>>> import numpy as np
>>> np.set_printoptions(suppress=True, linewidth=100)
>>> arr = np.array([[-2, -1, 0, 1, 2, 3, 4, 5, 6, 7],
...     [8, 9, 10, 11, 12, 13, 14, 15, 16, 17],
...     [18, 19, 20, 21, 22, 23, 24, 25, 26, 27],
...     [28, 29, 30, 31, 32, 33, 34, 35, 36, 37]])
>>> B = arr[0, 0] * arr[1:] - np.outer(arr[1:, 0], arr[0])
>>> B
array([[   0,  -10,  -20,  -30,  -40,  -50,  -60,  -70,  -80,  -90],
       [   0,  -20,  -40,  -60,  -80, -100, -120, -140, -160, -180],
       [   0,  -30,  -60,  -90, -120, -150, -180, -210, -240, -270]])
>>> arr[:, 0] / arr[0, 0]
array([  1.,  -4.,  -9., -14.])
>>> np.linalg.matrix_rank(B), np.linalg.matrix_rank(arr)
(np.int64(1), np.int64(2))
>>> np.flatnonzero(~B.round(6).any(axis=1))
array([], dtype=int64)
>>> left, sigma, Vh = np.linalg.svd(B)
>>> vecs = Vh[:(sigma > 1e-8).sum()]
>>> rng = np.random.default_rng(850767)
>>> x0 = B[2] + 5 * B[1] + rng.integers(2) * np.eye(10)[7]
>>> x0
array([    0.,  -130.,  -260.,  -390.,  -520.,  -650.,  -780.,  -910., -1040., -1170.])
>>> np.round(np.diag(vecs.T @ vecs), 2) + 0
array([0.  , 0.  , 0.01, 0.03, 0.06, 0.09, 0.13, 0.17, 0.22, 0.28])
>>> print(np.allclose(vecs.T @ vecs @ x0, x0))
True
>>> round(np.linalg.norm(x0 - vecs.T @ vecs @ x0), 2)
np.float64(0.0)
>>> [round(float(x), 2) for x in np.linalg.svd(arr, compute_uv=False)[:3]]
[132.23, 9.71, 0.0]
>>> np.argsort(-np.linalg.norm(arr, axis=0).round(6), kind="stable")[:3]
array([9, 8, 7])
>>> np.linalg.cond(arr) > 100
np.True_
>>> r = np.linalg.matrix_rank(arr)
>>> print(r)
2
>>> null = np.linalg.svd(arr)[2][r:].T
>>> np.linalg.matrix_rank(arr.T @ arr), np.linalg.matrix_rank(arr @ arr.T)
(np.int64(2), np.int64(2))
>>> null.shape
(10, 8)
>>> [int(np.linalg.matrix_rank(arr[:, :j + 1])) for j in range(10)]
[1, 2, 2, 2, 2, 2, 2, 2, 2, 2]
>>> [int(np.linalg.matrix_rank(arr[:i])) for i in range(1, len(arr) + 1)]
[1, 2, 2, 2]
>>> [int(np.linalg.matrix_rank(np.delete(arr, i, axis=0))) for i in range(4)]
[2, 2, 2, 2]
>>> B = arr / np.sqrt((arr ** 2).mean(axis=1, keepdims=True))
>>> np.linalg.matrix_rank(B) == np.linalg.matrix_rank(arr)
np.True_
>>> arr - arr.mean(axis=1, keepdims=True)
array([[-4.5, -3.5, -2.5, -1.5, -0.5,  0.5,  1.5,  2.5,  3.5,  4.5],
       [-4.5, -3.5, -2.5, -1.5, -0.5,  0.5,  1.5,  2.5,  3.5,  4.5],
       [-4.5, -3.5, -2.5, -1.5, -0.5,  0.5,  1.5,  2.5,  3.5,  4.5],
       [-4.5, -3.5, -2.5, -1.5, -0.5,  0.5,  1.5,  2.5,  3.5,  4.5]])
>>> B[1].round(2)
array([0.62, 0.7 , 0.78, 0.86, 0.94, 1.01, 1.09, 1.17, 1.25, 1.33])
>>> np.linalg.matrix_rank(arr - arr.mean(axis=1, keepdims=True))
np.int64(1)
>>> u = np.array([-2, 2, -2, -2, -1, 1, 2])
>>> feats = u[np.abs(np.subtract.outer(np.arange(7), np.arange(7)))]
>>> feats
array([[-2,  2, -2, -2, -1,  1,  2],
       [ 2, -2,  2, -2, -2, -1,  1],
       [-2,  2, -2,  2, -2, -2, -1],
       [-2, -2,  2, -2,  2, -2, -2],
       [-1, -2, -2,  2, -2,  2, -2],
       [ 1, -1, -2, -2,  2, -2,  2],
       [ 2,  1, -1, -2, -2,  2, -2]])
>>> vals, vecs = np.linalg.eigh(feats)
>>> x0 = np.array([4, -5, 2, -5, 5, -5, 0])
>>> np.abs(feats).sum(axis=1).max(), round(np.abs(vals).max(), 2)
(np.int64(14), np.float64(7.34))
>>> print((np.sign(vecs[:, -1].round(6)) == np.sign(vecs[0, -1].round(6))).astype(int))
[1 1 0 0 0 1 1]
>>> np.round(vecs * np.abs(vals) @ vecs.T, 2)
array([[ 4.49, -0.53,  0.62, -0.78, -0.31,  0.53,  0.48],
       [-0.53,  4.45, -1.06,  0.32, -0.56,  0.37,  0.53],
       [ 0.62, -1.06,  4.72, -0.5 ,  0.74, -0.56, -0.31],
       [-0.78,  0.32, -0.5 ,  5.11, -0.5 ,  0.32, -0.78],
       [-0.31, -0.56,  0.74, -0.5 ,  4.72, -1.06,  0.62],
       [ 0.53,  0.37, -0.56,  0.32, -1.06,  4.45, -0.53],
       [ 0.48,  0.53, -0.31, -0.78,  0.62, -0.53,  4.49]])
>>> A = 0.2 ** np.abs(np.subtract.outer(np.arange(8), np.arange(8)))
>>> A.round(2) + 0
array([[1.  , 0.2 , 0.04, 0.01, 0.  , 0.  , 0.  , 0.  ],
       [0.2 , 1.  , 0.2 , 0.04, 0.01, 0.  , 0.  , 0.  ],
       [0.04, 0.2 , 1.  , 0.2 , 0.04, 0.01, 0.  , 0.  ],
       [0.01, 0.04, 0.2 , 1.  , 0.2 , 0.04, 0.01, 0.  ],
       [0.  , 0.01, 0.04, 0.2 , 1.  , 0.2 , 0.04, 0.01],
       [0.  , 0.  , 0.01, 0.04, 0.2 , 1.  , 0.2 , 0.04],
       [0.  , 0.  , 0.  , 0.01, 0.04, 0.2 , 1.  , 0.2 ],
       [0.  , 0.  , 0.  , 0.  , 0.01, 0.04, 0.2 , 1.  ]])
>>> B = np.array([[2, 1, 1],
...     [0, 0, 1],
...     [1, 0, 2],
...     [2, 2, 1],
...     [1, 0, 1],
...     [0, 0, 1],
...     [2, 2, 1],
...     [0, 2, 2]])
>>> np.linalg.matrix_rank(np.vstack([A, B.T]))
np.int64(8)
>>> np.round(np.einsum("ij,ij->i", A, A), 2)
array([1.04, 1.08, 1.08, 1.08, 1.08, 1.08, 1.08, 1.04])
>>> L = np.linalg.cholesky(A)
>>> print(np.diag(L) ** 2)
[1.   0.96 0.96 0.96 0.96 0.96 0.96 0.96]
>>> np.linalg.eigvalsh(A).min() > 0
np.True_
>>> np.round(A / np.sqrt(np.outer(np.diag(A), np.diag(A))), 2) + 0
array([[1.  , 0.2 , 0.04, 0.01, 0.  , 0.  , 0.  , 0.  ],
       [0.2 , 1.  , 0.2 , 0.04, 0.01, 0.  , 0.  , 0.  ],
       [0.04, 0.2 , 1.  , 0.2 , 0.04, 0.01, 0.  , 0.  ],
       [0.01, 0.04, 0.2 , 1.  , 0.2 , 0.04, 0.01, 0.  ],
       [0.  , 0.01, 0.04, 0.2 , 1.  , 0.2 , 0.04, 0.01],
       [0.  , 0.  , 0.01, 0.04, 0.2 , 1.  , 0.2 , 0.04],
       [0.  , 0.  , 0.  , 0.01, 0.04, 0.2 , 1.  , 0.2 ],
       [0.  , 0.  , 0.  , 0.  , 0.01, 0.04, 0.2 , 1.  ]])
>>> L.round(2) + 0
array([[1.  , 0.  , 0.  , 0.  , 0.  , 0.  , 0.  , 0.  ],
       [0.2 , 0.98, 0.  , 0.  , 0.  , 0.  , 0.  , 0.  ],
       [0.04, 0.2 , 0.98, 0.  , 0.  , 0.  , 0.  , 0.  ],
       [0.01, 0.04, 0.2 , 0.98, 0.  , 0.  , 0.  , 0.  ],
       [0.  , 0.01, 0.04, 0.2 , 0.98, 0.  , 0.  , 0.  ],
       [0.  , 0.  , 0.01, 0.04, 0.2 , 0.98, 0.  , 0.  ],
       [0.  , 0.  , 0.  , 0.01, 0.04, 0.2 , 0.98, 0.  ],
       [0.  , 0.  , 0.  , 0.  , 0.01, 0.04, 0.2 , 0.98]])
>>> np.round(L @ L.T, 2) + 0
array([[1.  , 0.2 , 0.04, 0.01, 0.  , 0.  , 0.  , 0.  ],
       [0.2 , 1.  , 0.2 , 0.04, 0.01, 0.  , 0.  , 0.  ],
       [0.04, 0.2 , 1.  , 0.2 , 0.04, 0.01, 0.  , 0.  ],
       [0.01, 0.04, 0.2 , 1.  , 0.2 , 0.04, 0.01, 0.  ],
       [0.  , 0.01, 0.04, 0.2 , 1.  , 0.2 , 0.04, 0.01],
       [0.  , 0.  , 0.01, 0.04, 0.2 , 1.  , 0.2 , 0.04],
       [0.  , 0.  , 0.  , 0.01, 0.04, 0.2 , 1.  , 0.2 ],
       [0.  , 0.  , 0.  , 0.  , 0.01, 0.04, 0.2 , 1.  ]])
>>> print(round(float(np.prod(np.diag(L)) ** 2), 2), np.round(np.linalg.det(A), 2))
0.75 0.75
>>> M = np.loadtxt("case11.csv", delimiter=",")
>>> print(M.round(2))
[[-0.5   0.    0.   -0.87  0.    0.    0.    0.  ]
 [ 0.    1.    0.    0.    0.    0.    0.    0.  ]
 [ 0.    0.    1.    0.    0.    0.    0.    0.  ]
 [ 0.87  0.    0.   -0.5   0.    0.    0.    0.  ]
 [ 0.    0.    0.    0.    1.    0.    0.    0.  ]
 [ 0.    0.    0.    0.    0.    1.    0.    0.  ]
 [ 0.    0.    0.    0.    0.    0.    1.    0.  ]
 [ 0.    0.    0.    0.    0.    0.    0.    1.  ]]
>>> O, R = np.linalg.qr(A)
>>> R.round(2) + 0
array([[-1.02, -0.4 , -0.12, -0.03, -0.01,  0.  ,  0.  ,  0.  ],
       [ 0.  , -0.96, -0.38, -0.12, -0.03, -0.01,  0.  ,  0.  ],
       [ 0.  ,  0.  , -0.96, -0.38, -0.12, -0.03, -0.01,  0.  ],
       [ 0.  ,  0.  ,  0.  , -0.96, -0.38, -0.12, -0.03, -0.01],
       [ 0.  ,  0.  ,  0.  ,  0.  , -0.96, -0.38, -0.12, -0.03],
       [ 0.  ,  0.  ,  0.  ,  0.  ,  0.  , -0.96, -0.38, -0.11],
       [ 0.  ,  0.  ,  0.  ,  0.  ,  0.  ,  0.  , -0.96, -0.38],
       [ 0.  ,  0.  ,  0.  ,  0.  ,  0.  ,  0.  ,  0.  ,  0.94]])
>>> O.shape, R.shape
((8, 8), (8, 8))
>>> print(O.round(2) + 0)
[[-0.98  0.2   0.    0.    0.    0.    0.    0.  ]
 [-0.2  -0.96  0.2   0.    0.    0.    0.    0.  ]
 [-0.04 -0.19 -0.96  0.2   0.    0.    0.    0.  ]
 [-0.01 -0.04 -0.19 -0.96  0.2   0.    0.    0.  ]
 [ 0.   -0.01 -0.04 -0.19 -0.96  0.2   0.    0.  ]
 [ 0.    0.   -0.01 -0.04 -0.19 -0.96  0.2   0.  ]
 [ 0.    0.    0.   -0.01 -0.04 -0.19 -0.96 -0.2 ]
 [ 0.    0.    0.    0.   -0.01 -0.04 -0.19  0.98]]
>>> np.round(O @ R, 2) + 0
array([[1.  , 0.2 , 0.04, 0.01, 0.  , 0.  , 0.  , 0.  ],
       [0.2 , 1.  , 0.2 , 0.04, 0.01, 0.  , 0.  , 0.  ],
       [0.04, 0.2 , 1.  , 0.2 , 0.04, 0.01, 0.  , 0.  ],
       [0.01, 0.04, 0.2 , 1.  , 0.2 , 0.04, 0.01, 0.  ],
       [0.  , 0.01, 0.04, 0.2 , 1.  , 0.2 , 0.04, 0.01],
       [0.  , 0.  , 0.01, 0.04, 0.2 , 1.  , 0.2 , 0.04],
       [0.  , 0.  , 0.  , 0.01, 0.04, 0.2 , 1.  , 0.2 ],
       [0.  , 0.  , 0.  , 0.  , 0.01, 0.04, 0.2 , 1.  ]])
>>> np.round(O.T @ O, 2) + 0
array([[1., 0., 0., 0., 0., 0., 0., 0.],
       [0., 1., 0., 0., 0., 0., 0., 0.],
       [0., 0., 1., 0., 0., 0., 0., 0.],
       [0., 0., 0., 1., 0., 0., 0., 0.],
       [0., 0., 0., 0., 1., 0., 0., 0.],
       [0., 0., 0., 0., 0., 1., 0., 0.],
       [0., 0., 0., 0., 0., 0., 1., 0.],
       [0., 0., 0., 0., 0., 0., 0., 1.]])
>>> np.round(np.abs(np.diag(R)), 2)
array([1.02, 0.96, 0.96, 0.96, 0.96, 0.96, 0.96, 0.94])
>>> np.round(np.linalg.pinv(M), 2)
array([[-0.5 ,  0.  ,  0.  ,  0.87,  0.  ,  0.  ,  0.  ,  0.  ],
       [ 0.  ,  1.  ,  0.  ,  0.  ,  0.  ,  0.  ,  0.  ,  0.  ],
       [ 0.  ,  0.  ,  1.  ,  0.  ,  0.  ,  0.  ,  0.  ,  0.  ],
       [-0.87,  0.  ,  0.  , -0.5 ,  0.  ,  0.  ,  0.  ,  0.  ],
       [ 0.  ,  0.  ,  0.  ,  0.  ,  1.  ,  0.  ,  0.  ,  0.  ],
       [ 0.  ,  0.  ,  0.  ,  0.  ,  0.  ,  1.  ,  0.  ,  0.  ],
       [ 0.  ,  0.  ,  0.  ,  0.  ,  0.  ,  0.  ,  1.  ,  0.  ],
       [ 0.  ,  0.  ,  0.  ,  0.  ,  0.  ,  0.  ,  0.  ,  1.  ]])
>>> print(np.round(M.T @ M, 2) + 0)
[[1. 0. 0. 0. 0. 0. 0. 0.]
 [0. 1. 0. 0. 0. 0. 0. 0.]
 [0. 0. 1. 0. 0. 0. 0. 0.]
 [0. 0. 0. 1. 0. 0. 0. 0.]
 [0. 0. 0. 0. 1. 0. 0. 0.]
 [0. 0. 0. 0. 0. 1. 0. 0.]
 [0. 0. 0. 0. 0. 0. 1. 0.]
 [0. 0. 0. 0. 0. 0. 0. 1.]]
>>> np.round(np.linalg.norm(M, axis=0), 2)
array([1., 1., 1., 1., 1., 1., 1., 1.])
>>> np.round(np.linalg.svd(M, compute_uv=False), 2)
array([1., 1., 1., 1., 1., 1., 1., 1.])
>>> np.round(np.sort(np.linalg.eigvals(M).real), 2)
array([-0.5, -0.5,  1. ,  1. ,  1. ,  1. ,  1. ,  1. ])
>>> (M != 0).astype(int)
array([[1, 0, 0, 1, 0, 0, 0, 0],
       [0, 1, 0, 0, 0, 0, 0, 0],
       [0, 0, 1, 0, 0, 0, 0, 0],
       [1, 0, 0, 1, 0, 0, 0, 0],
       [0, 0, 0, 0, 1, 0, 0, 0],
       [0, 0, 0, 0, 0, 1, 0, 0],
       [0, 0, 0, 0, 0, 0, 1, 0],
       [0, 0, 0, 0, 0, 0, 0, 1]])
>>> J = np.load("run5.npy")
>>> J.round(2)
array([[ 0.01, -0.01,  0.01,  0.03, -0.02, -0.02,  0.05, -0.02,  0.05],
       [-0.01,  0.01, -0.01, -0.03,  0.02,  0.02, -0.05,  0.02, -0.05],
       [ 0.01, -0.01,  0.01,  0.03, -0.02, -0.02,  0.05, -0.02,  0.05],
       [ 0.03, -0.03,  0.03,  0.16, -0.1 , -0.1 ,  0.23, -0.1 ,  0.23],
       [-0.02,  0.02, -0.02, -0.1 ,  0.06,  0.06, -0.14,  0.06, -0.14],
       [-0.02,  0.02, -0.02, -0.1 ,  0.06,  0.06, -0.14,  0.06, -0.14],
       [ 0.05, -0.05,  0.05,  0.23, -0.14, -0.14,  0.32, -0.14,  0.32],
       [-0.02,  0.02, -0.02, -0.1 ,  0.06,  0.06, -0.14,  0.06, -0.14],
       [ 0.05, -0.05,  0.05,  0.23, -0.14, -0.14,  0.32, -0.14,  0.32]])
>>> left, sigma, Vh = np.linalg.svd(J)
>>> sigma.round(2) + 0
array([1., 0., 0., 0., 0., 0., 0., 0., 0.])
>>> B = left[:, :1] @ np.diag(sigma[:1]) @ Vh[:1]
>>> round(np.linalg.norm(J - B, 2), 2), round(float(sigma[1]), 2)
(np.float64(0.0), 0.0)
>>> np.round(np.abs(J - B).max(), 2)
np.float64(0.0)
>>> np.linalg.matrix_rank(B)
np.int64(1)
>>> B.round(2)
array([[ 0.01, -0.01,  0.01,  0.03, -0.02, -0.02,  0.05, -0.02,  0.05],
       [-0.01,  0.01, -0.01, -0.03,  0.02,  0.02, -0.05,  0.02, -0.05],
       [ 0.01, -0.01,  0.01,  0.03, -0.02, -0.02,  0.05, -0.02,  0.05],
       [ 0.03, -0.03,  0.03,  0.16, -0.1 , -0.1 ,  0.23, -0.1 ,  0.23],
       [-0.02,  0.02, -0.02, -0.1 ,  0.06,  0.06, -0.14,  0.06, -0.14],
       [-0.02,  0.02, -0.02, -0.1 ,  0.06,  0.06, -0.14,  0.06, -0.14],
       [ 0.05, -0.05,  0.05,  0.23, -0.14, -0.14,  0.32, -0.14,  0.32],
       [-0.02,  0.02, -0.02, -0.1 ,  0.06,  0.06, -0.14,  0.06, -0.14],
       [ 0.05, -0.05,  0.05,  0.23, -0.14, -0.14,  0.32, -0.14,  0.32]])
>>> np.round(J @ np.linalg.pinv(J) @ J, 2)
array([[ 0.01, -0.01,  0.01,  0.03, -0.02, -0.02,  0.05, -0.02,  0.05],
       [-0.01,  0.01, -0.01, -0.03,  0.02,  0.02, -0.05,  0.02, -0.05],
       [ 0.01, -0.01,  0.01,  0.03, -0.02, -0.02,  0.05, -0.02,  0.05],
       [ 0.03, -0.03,  0.03,  0.16, -0.1 , -0.1 ,  0.23, -0.1 ,  0.23],
       [-0.02,  0.02, -0.02, -0.1 ,  0.06,  0.06, -0.14,  0.06, -0.14],
       [-0.02,  0.02, -0.02, -0.1 ,  0.06,  0.06, -0.14,  0.06, -0.14],
       [ 0.05, -0.05,  0.05,  0.23, -0.14, -0.14,  0.32, -0.14,  0.32],
       [-0.02,  0.02, -0.02, -0.1 ,  0.06,  0.06, -0.14,  0.06, -0.14],
       [ 0.05, -0.05,  0.05,  0.23, -0.14, -0.14,  0.32, -0.14,  0.32]])
>>> np.unique(J.round(6), axis=0).shape
(5, 9)
>>> np.allclose(J[:-1].T @ np.linalg.lstsq(J[:-1].T, J[-1])[0], J[-1])
True
>>> round(float(np.trace(np.linalg.pinv(J) @ J)), 2)
1.0
